% python3 -q
>>> import numpy as np
>>> from numpy import linalg as LA
>>> np.set_printoptions(precision=2, suppress=True, linewidth=140, legacy="1.25")
>>> rd = lambda a: np.round(a, 2) + 0
>>> E = np.load("layer19.npy")
>>> E
array([[-2.,  1.,  0.,  0.],
       [ 0., -2.,  1.,  0.],
       [ 0.,  0., -2.,  1.],
       [ 0.,  0.,  0., -2.]])
>>> # triangular: eigenvalues sit on the diagonal
>>> f = np.array([-2, 2, 3, 2])
>>> B = E + np.outer(f, np.eye(4)[0])
>>> LA.matrix_rank(B - E)
1
>>> rd(LA.det(B) / LA.det(E)), rd(1 + LA.solve(E, f)[0])
(1.0, 1.0)
>>> Q, evecs = LA.qr(E[:, :2])[0], LA.qr(E[:, 2:])[0]
>>> sv = LA.svd(Q.T @ evecs, compute_uv=False)
>>> print(rd(np.degrees(np.arccos(sv.clip(0, 1)))))
[60.79 90.  ]
>>> print((sv > 0.9).sum())
0
>>> np.prod(np.diag(E)), rd(LA.det(E))
(16.0, 16.0)
>>> print(rd(np.sort(LA.eigvals(E))))
[-2. -2. -2. -2.]
>>> G = E.T @ E
>>> np.trace(G), (E ** 2).sum()
(19.0, 19.0)
>>> print(G)
[[ 4. -2.  0.  0.]
 [-2.  5. -2.  0.]
 [ 0. -2.  5. -2.]
 [ 0.  0. -2.  5.]]
>>> print(rd(LA.svd(E, compute_uv=False) ** 2))
[8.13 5.92 3.38 1.58]
>>> print(rd(LA.eigvals(E).sum().real))
-8.0
>>> np.kron(np.eye(2, dtype=int), E)
array([[-2.,  1.,  0.,  0., -0.,  0.,  0.,  0.],
       [ 0., -2.,  1.,  0.,  0., -0.,  0.,  0.],
       [ 0.,  0., -2.,  1.,  0.,  0., -0.,  0.],
       [ 0.,  0.,  0., -2.,  0.,  0.,  0., -0.],
       [-0.,  0.,  0.,  0., -2.,  1.,  0.,  0.],
       [ 0., -0.,  0.,  0.,  0., -2.,  1.,  0.],
       [ 0.,  0., -0.,  0.,  0.,  0., -2.,  1.],
       [ 0.,  0.,  0., -0.,  0.,  0.,  0., -2.]])
>>> rd(LA.det(E.T))
16.0
>>> rd(LA.det(E[::-1]))
16.0
>>> np.einsum("ij,ji->", E, E)
16.0
>>> rd(LA.det(2 * E)), rd(LA.det(E))
(256.0, 16.0)
